>>> import numpy as np
>>> np.set_printoptions(suppress=True, linewidth=100)
>>> arr = np.load("layer15.npy")
>>> arr
array([[ 1,  6, -3,  4, -6, -9],
       [ 6,  1,  6, -3,  4, -6],
       [-3,  6,  1,  6, -3,  4],
       [ 4, -3,  6,  1,  6, -3],
       [-6,  4, -3,  6,  1,  6],
       [-9, -6,  4, -3,  6,  1]])
>>> x0 = np.array([1, 3, 6, 9, 3, 3])
>>> h = np.maximum(arr @ x0, 0)
>>> np.round(np.tanh(arr @ x0), 2)
array([-1.,  1.,  1.,  1.,  1., -1.])
>>> arr * (h > 1e-9)[:, None]
array([[ 0,  0,  0,  0,  0,  0],
       [ 6,  1,  6, -3,  4, -6],
       [-3,  6,  1,  6, -3,  4],
       [ 4, -3,  6,  1,  6, -3],
       [-6,  4, -3,  6,  1,  6],
       [ 0,  0,  0,  0,  0,  0]])
>>> M2 = np.linalg.inv(arr)
>>> round(float(np.linalg.det(arr) * np.linalg.det(M2)), 2)
1.0
>>> (np.abs(M2) > 1e-9).astype(int)
array([[1, 1, 1, 1, 1, 1],
       [1, 1, 1, 1, 1, 1],
       [1, 1, 1, 1, 1, 1],
       [1, 1, 1, 1, 1, 1],
       [1, 1, 1, 1, 1, 1],
       [1, 1, 1, 1, 1, 1]])
>>> np.allclose(M2, arr.T)
False
>>> np.round(np.linalg.inv(M2), 2)
array([[ 1.,  6., -3.,  4., -6., -9.],
       [ 6.,  1.,  6., -3.,  4., -6.],
       [-3.,  6.,  1.,  6., -3.,  4.],
       [ 4., -3.,  6.,  1.,  6., -3.],
       [-6.,  4., -3.,  6.,  1.,  6.],
       [-9., -6.,  4., -3.,  6.,  1.]])
>>> M2.round(2)
array([[-0.04, -0.01, -0.02,  0.05, -0.01, -0.09],
       [-0.01,  0.17,  0.01, -0.12,  0.1 , -0.01],
       [-0.02,  0.01,  0.16,  0.03, -0.12,  0.05],
       [ 0.05, -0.12,  0.03,  0.16,  0.01, -0.02],
       [-0.01,  0.1 , -0.12,  0.01,  0.17, -0.01],
       [-0.09, -0.01,  0.05, -0.02, -0.01, -0.04]])
>>> feats = np.loadtxt("out3.csv", delimiter=",")
>>> feats
array([[ 2.15, -0.4 ,  0.51,  0.64,  0.17,  0.33],
       [-0.4 ,  1.88,  0.51, -0.09, -0.71, -0.23],
       [ 0.51,  0.51,  2.21, -0.07, -0.26,  0.15],
       [ 0.64, -0.09, -0.07,  2.25, -0.26, -0.53],
       [ 0.17, -0.71, -0.26, -0.26,  1.93, -0.16],
       [ 0.33, -0.23,  0.15, -0.53, -0.16,  2.57]])
>>> low = np.linalg.cholesky(feats)
>>> np.round(low @ low.T, 2)
array([[ 2.15, -0.4 ,  0.51,  0.64,  0.17,  0.33],
       [-0.4 ,  1.88,  0.51, -0.09, -0.71, -0.23],
       [ 0.51,  0.51,  2.21, -0.07, -0.26,  0.15],
       [ 0.64, -0.09, -0.07,  2.25, -0.26, -0.53],
       [ 0.17, -0.71, -0.26, -0.26,  1.93, -0.16],
       [ 0.33, -0.23,  0.15, -0.53, -0.16,  2.57]])
>>> np.round(feats / np.sqrt(np.outer(np.diag(feats), np.diag(feats))), 2)
array([[ 1.  , -0.2 ,  0.23,  0.29,  0.08,  0.14],
       [-0.2 ,  1.  ,  0.25, -0.04, -0.37, -0.1 ],
       [ 0.23,  0.25,  1.  , -0.03, -0.13,  0.06],
       [ 0.29, -0.04, -0.03,  1.  , -0.12, -0.22],
       [ 0.08, -0.37, -0.13, -0.12,  1.  , -0.07],
       [ 0.14, -0.1 ,  0.06, -0.22, -0.07,  1.  ]])
>>> np.round(np.prod(np.diag(low)) ** 2, 2), round(np.linalg.det(feats), 2)
(np.float64(53.72), np.float64(53.72))
>>> np.linalg.eigvalsh(feats).min() > 0
np.True_
>>> mat = np.load("a.npy")
>>> mat
array([[-1, -3,  2,  0, -3, -4, -2, -4,  4],
       [-3, -1, -3,  2,  0, -3, -4, -2, -4],
       [ 2, -3, -1, -3,  2,  0, -3, -4, -2],
       [ 0,  2, -3, -1, -3,  2,  0, -3, -4],
       [-3,  0,  2, -3, -1, -3,  2,  0, -3],
       [-4, -3,  0,  2, -3, -1, -3,  2,  0],
       [-2, -4, -3,  0,  2, -3, -1, -3,  2],
       [-4, -2, -4, -3,  0,  2, -3, -1, -3],
       [ 4, -4, -2, -4, -3,  0,  2, -3, -1]])
>>> w1 = np.array([[-3, -3, -1],
...     [-3, 0, -3],
...     [-2, 2, -1],
...     [-1, 3, -3],
...     [3, 1, 1],
...     [2, 2, -2],
...     [1, 1, 0],
...     [1, 3, -3],
...     [-3, 1, 0]])
>>> b = np.array([0, 2, -2])
>>> H = np.maximum(mat @ w1 + b, 0)
>>> H
array([[ 0,  0, 23],
       [16,  0, 13],
       [13,  0, 29],
       [ 5,  0,  0],
       [10,  0, 13],
       [ 7, 18,  0],
       [14,  0, 32],
       [38,  0, 20],
       [ 1,  0, 26]])
>>> cent = np.array([[1, -1, 3], [3, 1, -3], [-3, 2, 3]])
>>> H @ cent
array([[-69,  46,  69],
       [-23,  10,  87],
       [-74,  45, 126],
       [  5,  -5,  15],
       [-29,  16,  69],
       [ 61,  11, -33],
       [-82,  50, 138],
       [-22,   2, 174],
       [-77,  51,  81]])
>>> X = np.loadtxt("mat.csv", delimiter=",")
>>> X
array([[-3.17, -2.26, -0.48, -3.45,  5.99,  1.05,  1.65, -2.94,  1.91, -2.44, -3.68,  7.89],
       [-0.41, -1.44, -1.25, -2.4 ,  2.47,  0.96,  2.5 , -1.61,  3.35, -1.98, -3.01, 10.33],
       [ 0.47, -4.39,  2.3 , -3.63, -1.84,  3.63, -9.27,  4.06,  4.56,  0.83, -1.5 , -0.81],
       [ 1.86,  0.39, -0.99,  3.02,  0.35, -2.14,  0.3 ,  1.44, -3.53, -2.17, -2.75, -2.29],
       [ 1.8 , -1.06,  0.35,  3.77,  0.85, -1.85,  0.08,  0.78, -2.25, -1.77, -2.42, -2.77],
       [-0.03, -6.94,  2.87, -5.06,  0.06,  0.71, -8.04,  5.17,  2.81,  1.04,  0.26, -0.81],
       [ 0.79, -5.1 ,  2.88, -5.06, -1.45,  0.16, -9.51,  3.39,  4.14, -0.08, -1.34,  0.48],
       [ 0.95,  0.68,  2.23,  4.05,  0.43, -3.26, -3.48,  0.07, -3.62, -3.07, -1.87, -2.13],
       [-1.4 , -0.75, -2.39, -4.27,  6.59,  1.24,  3.64, -1.12,  3.41, -3.4 , -1.13, 10.04],
       [-2.14, -1.44, -2.04, -4.2 ,  4.53, -1.05,  3.18, -0.92,  2.25, -2.31, -2.6 ,  9.75],
       [ 2.16,  0.49, -0.32,  4.62, -0.14, -1.94, -2.26,  2.21, -2.4 , -1.91, -2.57, -2.49],
       [-0.25, -4.76,  2.57, -4.57, -2.51,  1.72, -7.44,  4.49,  1.95,  2.8 , -0.47,  0.91],
       [-1.18, -1.26, -0.54, -1.79,  5.42,  0.76,  2.88, -1.14,  3.32, -3.74, -0.86,  9.99],
       [ 0.91, -6.27,  2.6 , -3.53, -0.07, -0.25, -7.94,  4.12,  3.99,  1.61, -2.46, -1.67],
       [ 2.64,  2.03,  0.03,  4.75,  1.4 , -1.54, -1.57,  1.89, -2.95, -0.64, -3.78, -2.31],
       [-0.3 , -5.16,  3.79, -5.03, -0.41,  1.77, -8.16,  1.49,  1.68,  1.02, -0.05,  2.2 ],
       [ 1.96,  2.46, -1.62,  5.18,  1.01, -2.02, -1.77,  0.53, -4.03, -0.8 , -1.13, -0.15],
       [ 0.84,  1.8 , -1.23,  5.34, -0.11, -2.98, -1.25,  0.36, -1.62, -2.3 , -2.76, -3.18],
       [-0.83, -1.51, -1.02, -3.12,  5.32, -0.14,  1.96, -1.53,  3.06, -2.7 , -2.59,  9.46],
       [-0.14,  2.31, -1.5 , -1.88,  5.6 , -0.75,  2.16, -1.95,  3.3 , -1.55, -2.81,  8.69],
       [-0.29, -5.11,  1.95, -5.21, -0.26, -1.48, -9.42,  2.39,  3.29,  3.38,  1.02,  1.11],
       [-2.99, -0.58, -1.  , -3.19,  5.35, -0.92,  2.52, -2.29,  3.97, -1.15, -2.54,  8.55],
       [ 0.25, -4.85,  3.12, -5.2 ,  0.3 , -1.2 , -8.61,  1.84,  2.92,  1.95, -1.03, -2.25],
       [ 0.11, -1.26,  0.27, -5.48,  4.68, -0.06,  2.58, -2.35,  2.59, -2.31, -4.2 ,  8.18],
       [ 0.5 , -7.6 ,  3.12, -3.64, -0.79,  1.87, -7.84,  3.3 ,  4.53,  2.51, -1.09, -1.49],
       [-2.84,  0.33, -1.36, -5.11,  4.56,  1.89,  1.96, -2.28,  2.9 , -4.  , -2.88,  8.19],
       [-0.57, -4.63,  1.07, -3.89, -0.77, -1.04, -8.22,  2.1 ,  4.49,  0.16,  0.86, -1.97],
       [-0.9 , -0.63, -0.52, -1.69,  6.24, -0.9 ,  4.34, -0.43,  4.22, -1.26, -1.03,  7.11],
       [-2.78, -0.94, -0.88, -1.31,  4.98, -1.1 ,  2.61, -2.29,  4.03, -2.02, -0.84,  7.63],
       [ 1.25, -0.59, -1.43,  4.62, -0.14, -2.66,  0.21,  2.06, -1.04, -1.89, -2.93, -1.66],
       [-0.63,  0.4 , -0.79, -3.15,  6.41,  1.06,  1.87, -1.52,  2.9 , -1.81, -1.16,  7.46],
       [ 1.47, -7.55, -0.13, -5.33, -0.97,  0.36, -6.27,  3.01,  5.31, -0.45, -0.49,  0.67],
       [ 0.04,  2.06, -1.02,  6.29, -0.37, -3.22, -1.01,  0.16, -2.82, -0.09, -2.83, -2.73],
       [ 0.91, -0.82, -0.87, -3.52,  6.64,  1.37,  1.18, -2.64,  1.51, -4.87, -3.17,  9.63],
       [-1.75,  0.19, -2.21, -3.72,  6.06,  0.03,  1.26, -2.31,  3.95, -1.71, -1.26,  7.52],
       [ 1.12,  0.29, -0.82,  5.75,  0.13, -2.42,  0.4 , -0.13, -2.21, -0.89, -2.15, -0.71],
       [ 0.32, -4.81,  3.43, -6.82, -1.45,  0.57, -8.41,  2.76,  3.04,  0.4 ,  0.13, -0.83],
       [ 2.51,  1.11,  0.17,  5.81, -0.98, -1.85, -1.55,  1.12, -1.09, -2.91, -4.65, -2.78],
       [ 0.26, -1.65, -0.14,  4.82, -0.7 , -1.75,  0.  ,  0.83, -1.71, -3.88, -1.7 , -1.7 ],
       [ 0.12, -7.42,  1.76, -4.14, -0.32,  1.53, -9.3 ,  4.75,  2.78,  0.64, -1.31,  0.27],
       [-1.63, -0.99,  0.31, -3.6 ,  4.68,  0.1 ,  5.24, -1.83,  6.07, -2.23, -3.66,  7.86],
       [ 0.09,  2.54,  0.86,  4.41, -0.2 , -3.74, -0.83,  0.51, -0.97, -0.98, -3.06, -0.54],
       [-3.58,  1.21, -2.52, -1.85,  4.98,  1.77,  3.07, -2.03,  3.35, -2.58, -3.04,  9.02],
       [-0.57, -4.6 ,  1.8 , -4.95, -0.02, -1.81, -9.26,  1.36,  4.7 ,  2.67,  0.08, -1.47],
       [-3.07, -0.01, -0.92, -1.91,  5.57, -0.2 ,  1.77, -2.21,  4.93, -2.77, -1.15,  8.98]])
>>> f, g = X[34], X[14]
>>> round(float(f @ g), 2)
-43.04
>>> pr = (f @ g) / (f @ f) * f
>>> pr.round(2)
array([ 0.53, -0.06,  0.67,  1.13, -1.84, -0.01, -0.38,  0.7 , -1.2 ,  0.52,  0.38, -2.28])
>>> round((g - pr) @ f, 2)
np.float64(0.0)
